$ python -q
>>> import numpy as np
>>> import numpy.linalg as la
>>> np.set_printoptions(precision=1, suppress=True, linewidth=100, legacy="1.25")
>>> E = np.load("layer12.npy")
>>> E
array([[3, 0, 1, 0],
       [3, 2, 0, 5],
       [0, 2, 2, 3],
       [2, 1, 1, 5]])
>>> Q, vecs = la.qr(E[:, :2])[0], la.qr(E[:, 2:])[0]
>>> s = la.svd(Q.T @ vecs, compute_uv=False)
>>> (s > 0.9).sum()
1
>>> round(float(la.norm(Q @ Q.T - vecs @ vecs.T, 2)), 1)
1.0
>>> np.degrees(np.arccos(s.clip(0, 1)))
array([18.3, 83.2])
>>> J = 0.2 ** np.abs(np.subtract.outer(np.arange(4), np.arange(4)))
>>> J.round(1) + 0
array([[1. , 0.2, 0. , 0. ],
       [0.2, 1. , 0.2, 0. ],
       [0. , 0.2, 1. , 0.2],
       [0. , 0. , 0.2, 1. ]])
>>> L = la.cholesky(J)
>>> L.round(1) + 0
array([[1. , 0. , 0. , 0. ],
       [0.2, 1. , 0. , 0. ],
       [0. , 0.2, 1. , 0. ],
       [0. , 0. , 0.2, 1. ]])
>>> la.eigvalsh(J).min() > 0
True
>>> np.diag(L) ** 2
array([1., 1., 1., 1.])
>>> round(np.prod(np.diag(L)) ** 2, 1), round(la.det(J), 1)
(0.9, 0.9)
>>> np.round(L @ L.T, 1) + 0
array([[1. , 0.2, 0. , 0. ],
       [0.2, 1. , 0.2, 0. ],
       [0. , 0.2, 1. , 0.2],
       [0. , 0. , 0.2, 1. ]])
>>> gram = J.T @ J
>>> la.svd(J, compute_uv=False) ** 2
array([1.9, 1.2, 0.7, 0.5])
>>> np.diag(gram)
array([1. , 1.1, 1.1, 1. ])
>>> rng = np.random.default_rng(7244)
>>> lab = rng.permutation(4)
>>> lab
array([2, 3, 1, 0])
>>> B = J[lab][:, lab]
>>> round(float(la.det(B)), 1), round(float(la.det(J[lab])), 1)
(0.9, -0.9)
>>> B.round(1) + 0
array([[1. , 0.2, 0.2, 0. ],
       [0.2, 1. , 0. , 0. ],
       [0.2, 0. , 1. , 0.2],
       [0. , 0. , 0.2, 1. ]])
>>> np.allclose(B, J)
False
>>> m1 = np.load("mat.npy")
>>> m1
array([[-2., -3.,  0.],
       [-3., -2.,  0.],
       [ 0.,  0., -2.]])
>>> w, vecs = la.eig(m1)
>>> np.sort(la.eigvals(m1 @ m1))
array([ 1.,  4., 25.])
>>> np.round(m1 @ vecs[:, 0] - w[0] * vecs[:, 0], 1) + 0
array([0., 0., 0.])
>>> np.round(np.prod(w), 1)
10.0
>>> w
array([ 1., -5., -2.])
>>> Q, vecs = la.qr(m1[:, :1])[0], la.qr(m1[:, 1:])[0]
>>> s = la.svd(Q.T @ vecs, compute_uv=False)
>>> np.degrees(np.arccos(s.clip(0, 1)))
array([22.6])
>>> round(float(la.norm(Q @ Q.T - vecs @ vecs.T, 2)), 1)
1.0
>>> np.all(la.eigvalsh(m1) > 0)
False
>>> w, vecs = la.eigh(m1)
>>> vec = np.array([-4, 5, 6])
>>> vec @ m1 @ vec
-34.0
>>> vecs * np.abs(w) @ vecs.T
array([[3., 2., 0.],
       [2., 3., 0.],
       [0., 0., 2.]])
>>> vecs * np.maximum(w, 0) @ vecs.T
array([[ 0.5, -0.5,  0. ],
       [-0.5,  0.5,  0. ],
       [ 0. ,  0. ,  0. ]])
>>> f, r1 = m1[1], m1[2]
>>> f @ f
13.0
>>> p = (f @ r1) / (f @ f) * f
>>> round(float(la.norm(f + r1) ** 2 + la.norm(f - r1) ** 2), 1)
34.0
>>> la.matrix_rank(np.outer(f, r1))
1
>>> (r1 - p) @ f
0.0
>>> np.outer(f, r1)
array([[-0., -0.,  6.],
       [-0., -0.,  4.],
       [ 0.,  0., -0.]])
>>> arr = np.load("case11.npy")
>>> arr
array([[ -6,   6,   2],
       [-15,  12,   8],
       [-20,  17,   9],
       [-13,  26,   1],
       [ -8,  34,   2],
       [ -5,  32,  -4],
       [ -1,  29,  -6],
       [  5,  27,  -9],
       [ -2,  29, -18],
       [  3,  37, -10],
       [  1,  30, -12],
       [ -4,  34, -10],
       [ -4,  39, -19],
       [ -9,  33, -18],
       [ -2,  26, -25]])
>>> gram = np.cov(arr, rowvar=False)
>>> np.round(np.corrcoef(arr[:, 2], arr[:, 0])[0, 1], 1)
-0.6
>>> gram
array([[ 46.4,  29.6, -44.2],
       [ 29.6,  84.7, -55.7],
       [-44.2, -55.7, 105.2]])
>>> B = np.array([[2, 4, -1, -3], [-4, -5, -2, -5], [-5, 3, -5, -1], [2, 3, 5, -3]])
>>> B[-1] = B[0]
>>> K = B + 0.1 * np.eye(4)
>>> K
array([[ 2.1,  4. , -1. , -3. ],
       [-4. , -4.9, -2. , -5. ],
       [-5. ,  3. , -4.9, -1. ],
       [ 2. ,  4. , -1. , -2.9]])
>>> np.poly(K)
array([ 1. , 10.6, 67.8, 92.1, -9.9])
>>> round(float(la.det(K[::-1])), 1)
-9.9
>>> np.round(np.einsum("ii->", K), 1)
-10.6
>>> la.eigvals(K)
array([ 0.1+0.j , -1.9+0.j , -4.4+5.7j, -4.4-5.7j])
>>> round(float(la.eigvals(K).sum().real), 1)
-10.6
>>> Q, vecs = la.qr(K[:, :1])[0], la.qr(K[:, 1:])[0]
>>> s = la.svd(Q.T @ vecs, compute_uv=False)
>>> np.round(la.norm(Q @ Q.T - vecs @ vecs.T, 2), 1)
1.0
>>> s
array([1.])
>>> B = la.inv(K)
>>> B.round(1) + 0
array([[ 15.9,  -0.2,   0.1, -16.2],
       [ -9.5,   0. ,  -0.1,   9.8],
       [-23.2,   0.2,  -0.4,  23.8],
       [  5.9,  -0.2,   0.1,  -6.2]])
>>> np.allclose(B, K.T)
False
>>> (np.abs(B) > 1e-9).astype(int)
array([[1, 1, 1, 1],
       [1, 1, 1, 1],
       [1, 1, 1, 1],
       [1, 1, 1, 1]])
>>> B = np.array([[-5, 2, 0], [0, -1, -2], [3, 2, 2]])
>>> cent = np.array([[3]])
>>> feats = np.block([[B, np.array([[0], [1], [1]])], [np.zeros((1, 3)), cent]])
>>> feats
array([[-5.,  2.,  0.,  0.],
       [ 0., -1., -2.,  1.],
       [ 3.,  2.,  2.,  1.],
       [ 0.,  0.,  0.,  3.]])
>>> Q, r_ = la.qr(feats)
>>> np.round(Q @ r_, 1) + 0
array([[-5.,  2.,  0.,  0.],
       [ 0., -1., -2.,  1.],
       [ 3.,  2.,  2.,  1.],
       [ 0.,  0.,  0.,  3.]])
>>> np.allclose(r_.T @ r_, feats.T @ feats)
True
>>> np.trace(Q @ Q.T)
4.0
>>> X = np.loadtxt("data.csv", delimiter=",")
>>> X
array([[-0.1, -0.5, -0.5],
       [ 0.2, -0.6, -0.4],
       [-0.2,  0.6, -0.7],
       [ 1. ,  0.2, -0.2]])
>>> lab = rng.permutation(3)
>>> B = X[:, lab] * rng.choice([-1, 1], 3)
>>> B
array([[ 0.5, -0.1,  0.5],
       [ 0.4,  0.2,  0.6],
       [ 0.7, -0.2, -0.6],
       [ 0.2,  1. , -0.2]])
>>> Uu, _, VT = la.svd(X.T @ B)
>>> lab
array([2, 0, 1])
>>> np.round(Uu @ VT, 1) + 0
array([[ 0.,  1.,  0.],
       [ 0.,  0., -1.],
       [-1.,  0.,  0.]])
